% python3 -q
>>> import numpy as np
>>> np.set_printoptions(precision=2, suppress=True, linewidth=160)
>>> tidy = lambda a: np.round(a, 2) + 0
>>> A2 = np.array([[-2, -2, -3], [-2, -2, 2], [-1, 1, -1], [0, 0, -2], [1, -3, 3]])
>>> C = np.array([[1, -1, 3, -2, 0], [1, -2, 2, 2, -3], [0, -1, -2, 0, 2]])
>>> rng = np.random.default_rng(8532)
>>> arr = A2 @ C + 0.05 * rng.normal(size=(5, 5))
>>> tidy(arr)
array([[ -4.08,   8.91,  -4.04,  -0.07,  -0.03],
       [ -4.02,   4.07, -14.04,  -0.02,  10.03],
       [  0.01,   0.04,   1.02,   4.03,  -5.09],
       [ -0.1 ,   2.02,   4.05,   0.04,  -3.96],
       [ -1.98,   2.06,  -8.96,  -7.97,  14.96]])
>>> x0 = np.array([2, -3, 2, -2, 1])
>>> h1 = np.maximum(arr @ x0, 0)
>>> tidy(np.tanh(arr @ x0))
array([-1.  , -1.  , -1.  , -0.98,  0.99])
>>> tidy(arr.T @ h1)
array([ -5.62,   5.84, -25.39, -22.59,  42.4 ])
>>> np.flatnonzero(h1 > 1e-9)
array([4])
>>> U, sig, VT = np.linalg.svd(arr)
>>> np.argmax(sig[:-1] / (sig[1:] + 1e-6)) + 1
np.int64(3)
>>> A2 = U[:, :3] @ np.diag(sig[:3]) @ VT[:3]
>>> tidy(np.linalg.norm(arr - A2, 2)), tidy(sig[3])
(np.float64(0.11), np.float64(0.11))
>>> print(tidy(A2))
[[ -4.09   8.91  -4.02  -0.05  -0.01]
 [ -4.     4.07 -14.06  -0.04  10.01]
 [ -0.01   0.03   1.02   4.02  -5.09]
 [ -0.07   2.01   4.    -0.02  -4.01]
 [ -1.99   2.05  -8.96  -7.97  14.96]]
>>> tidy(np.linalg.norm(arr - A2) / np.linalg.norm(arr))
np.float64(0.0)
>>> A2 = np.array([[0, 2, 2, 0, 4],
...     [2, 1, 4, 3, 1],
...     [2, 5, 2, 5, 3],
...     [0, 0, 0, 5, 1],
...     [5, 1, 1, 3, 0]])
>>> A = np.triu(A2, 1)
>>> print(A)
[[0 2 2 0 4]
 [0 0 4 3 1]
 [0 0 0 5 3]
 [0 0 0 0 1]
 [0 0 0 0 0]]
>>> proj = np.triu(np.array([[-2, 0, -3, 2, -1],
...     [-1, 0, -1, 0, 3],
...     [3, -1, 0, 2, -1],
...     [2, 3, 2, -3, -1],
...     [2, 2, -3, -1, 1]]), 1) + np.eye(5)
>>> A2 = proj @ A @ np.linalg.inv(proj)
>>> print(np.trace(A2), np.trace(A))
0.0 0
>>> A2
array([[  0.,   2.,   4., -23., -28.],
       [  0.,   0.,   4., -10.,  -8.],
       [  0.,   0.,   0.,   5.,  10.],
       [  0.,   0.,   0.,   0.,   1.],
       [  0.,   0.,   0.,   0.,   0.]])
>>> rank = np.linalg.matrix_rank(A2)
>>> print(rank)
4
>>> N = np.linalg.svd(A2)[2][rank:].T
>>> [int(np.linalg.matrix_rank(np.delete(A2, i, axis=0))) for i in range(5)]
[3, 3, 3, 3, 4]
>>> N[:, 0] / N[np.abs(N[:, 0]).round(6).argmax(), 0]
array([ 1., -0., -0., -0., -0.])
>>> [int(np.linalg.matrix_rank(A2[:, :j + 1])) for j in range(5)]
[0, 1, 2, 3, 4]
>>> np.allclose(A2 @ N, 0)
True
>>> [int(np.linalg.matrix_rank(A2[:i])) for i in range(1, len(A2) + 1)]
[1, 2, 3, 4, 4]
>>> A2 = np.array([[-1, -7], [4, -3], [3, -7], [-2, -2], [-6, 1]])
>>> print(np.einsum("ij,ij->i", A, A))
[24 26 34  1  0]
>>> U, sig, VT = np.linalg.svd(A)
>>> np.argmax(sig[:-1] / (sig[1:] + 1e-6)) + 1
np.int64(4)
>>> tidy(sig)
array([7.58, 4.02, 3.35, 0.39, 0.  ])
>>> A2 = U[:, :4] @ np.diag(sig[:4]) @ VT[:4]
>>> np.linalg.matrix_rank(A2)
np.int64(4)
>>> tidy(A2)
array([[0., 2., 2., 0., 4.],
       [0., 0., 4., 3., 1.],
       [0., 0., 0., 5., 3.],
       [0., 0., 0., 0., 1.],
       [0., 0., 0., 0., 0.]])
>>> tidy(np.abs(A - A2).max())
np.float64(0.0)
>>> np.linalg.matrix_rank(A, rtol=0.05)
np.int64(4)
>>> tidy(np.linalg.norm(A, 2) / np.linalg.norm(A))
np.float64(0.82)
>>> np.argsort(-np.linalg.norm(A, axis=0).round(6), kind="stable")[:3]
array([3, 4, 2])
>>> feats = np.array([[-3, -2, -2, 1, 2],
...     [-2, 3, -3, -1, 0],
...     [2, 0, 2, 2, 3],
...     [0, 3, -2, 0, 3],
...     [2, 2, 3, 1, -1]])
>>> O = feats.astype(float).copy()
>>> for j in range(5):
...     O[:, j] -= O[:, :j] @ (O[:, :j].T @ O[:, j])
...     O[:, j] /= np.linalg.norm(O[:, j])
... 
>>> tidy(O.T @ O)
array([[1., 0., 0., 0., 0.],
       [0., 1., 0., 0., 0.],
       [0., 0., 1., 0., 0.],
       [0., 0., 0., 1., 0.],
       [0., 0., 0., 0., 1.]])
>>> cov = feats.T @ feats
>>> np.linalg.matrix_rank(cov)
np.int64(5)
>>> tidy(np.linalg.eigvalsh(cov)[::-1])
array([51.22, 28.9 , 24.45,  2.42,  0.  ])
>>> np.diag(cov)
array([21, 26, 30,  7, 23])
>>> print(cov)
[[21  4 22  5 -2]
 [ 4 26 -5 -3  3]
 [22 -5 30  8 -7]
 [ 5 -3  8  7  7]
 [-2  3 -7  7 23]]
>>> A2 = cov + rng.integers(-2, 3, (5, 4)) @ rng.integers(-2, 3, (4, 5))
>>> A2
array([[ 27,   5,  22,   0,  -4],
       [  0,  22,   1,  -3,   3],
       [ 16, -10,  38,  10,  -8],
       [  1,  -1,   4,  11,   9],
       [  4,   2,  -7,   3,  24]])
>>> A2 - cov
array([[ 6,  1,  0, -5, -2],
       [-4, -4,  6,  0,  0],
       [-6, -5,  8,  2, -1],
       [-4,  2, -4,  4,  2],
       [ 6, -1,  0, -4,  1]])
>>> F = np.loadtxt("case10.csv", delimiter=",")
>>> print(F)
[[-0.7  -0.3  -3.69  1.3  -0.1 ]
 [-0.8   0.6  -0.27  0.1   1.4 ]
 [ 0.2   1.2  -0.1   0.    1.2 ]
 [-0.7  -0.9  -0.63  0.2  -0.6 ]
 [-0.5  -0.8   1.83 -0.6   0.1 ]
 [ 0.7  -0.1   2.26 -0.7   0.2 ]
 [ 0.2   0.9   1.74 -0.6  -0.6 ]
 [ 0.7   0.3  -2.47  0.8  -1.9 ]
 [-0.2  -0.3   0.81 -0.2   1.2 ]
 [-1.4  -0.9  -3.6   1.2   0.2 ]
 [ 0.2  -1.5  -5.06  1.6   0.4 ]
 [-0.5  -0.7   0.63 -0.2  -1.1 ]
 [-2.    1.3  -3.06  1.   -1.1 ]
 [-1.5   0.7   1.89 -0.7  -0.4 ]
 [ 1.    1.4   0.67 -0.2   0.4 ]
 [-1.5  -1.5   1.23 -0.4   1.4 ]
 [-0.7   0.9  -5.53  1.9   0.  ]
 [ 0.1  -0.2   2.18 -0.7   0.5 ]
 [-1.2   0.9   3.42 -1.1   0.1 ]
 [-1.8  -0.8  -3.31  1.1   0.2 ]
 [-0.8  -0.1  -1.8   0.6  -1.4 ]
 [ 1.1  -0.7  -2.64  0.9   0.4 ]
 [-0.1   1.    6.09 -2.   -1.9 ]
 [-0.1  -0.7  -0.5   0.2  -1.5 ]
 [ 2.1   0.6  -3.83  1.3  -1.5 ]]
>>> Ac = (F - F.mean(axis=0)) / F.std(axis=0)
>>> np.argwhere(np.abs(Ac) > 2)
array([[22,  2],
       [22,  3],
       [24,  0]])
>>> Ac.std(axis=0)
array([1., 1., 1., 1., 1.])
>>> b = np.linalg.lstsq(np.delete(Ac, 4, axis=1), Ac[:, 4])[0]
>>> tidy(1 - np.var(Ac[:, 4] - np.delete(Ac, 4, axis=1) @ b))
np.float64(0.07)
>>> x0 = np.array([-2, 2, 0, 2, 0])
>>> target = F @ x0
>>> b, lr = np.zeros(5), 1 / np.linalg.norm(F, 2) ** 2
>>> for i in range(50):
...     b -= lr * F.T @ (F @ b - target)
...     if i % 10 == 0: print(i, round(np.linalg.norm(F @ b - target), 2))
... 
0 11.41
10 4.79
20 2.17
30 1.06
40 0.59
>>> tidy(b)
array([-1.98,  1.94, -0.59,  0.21, -0.02])
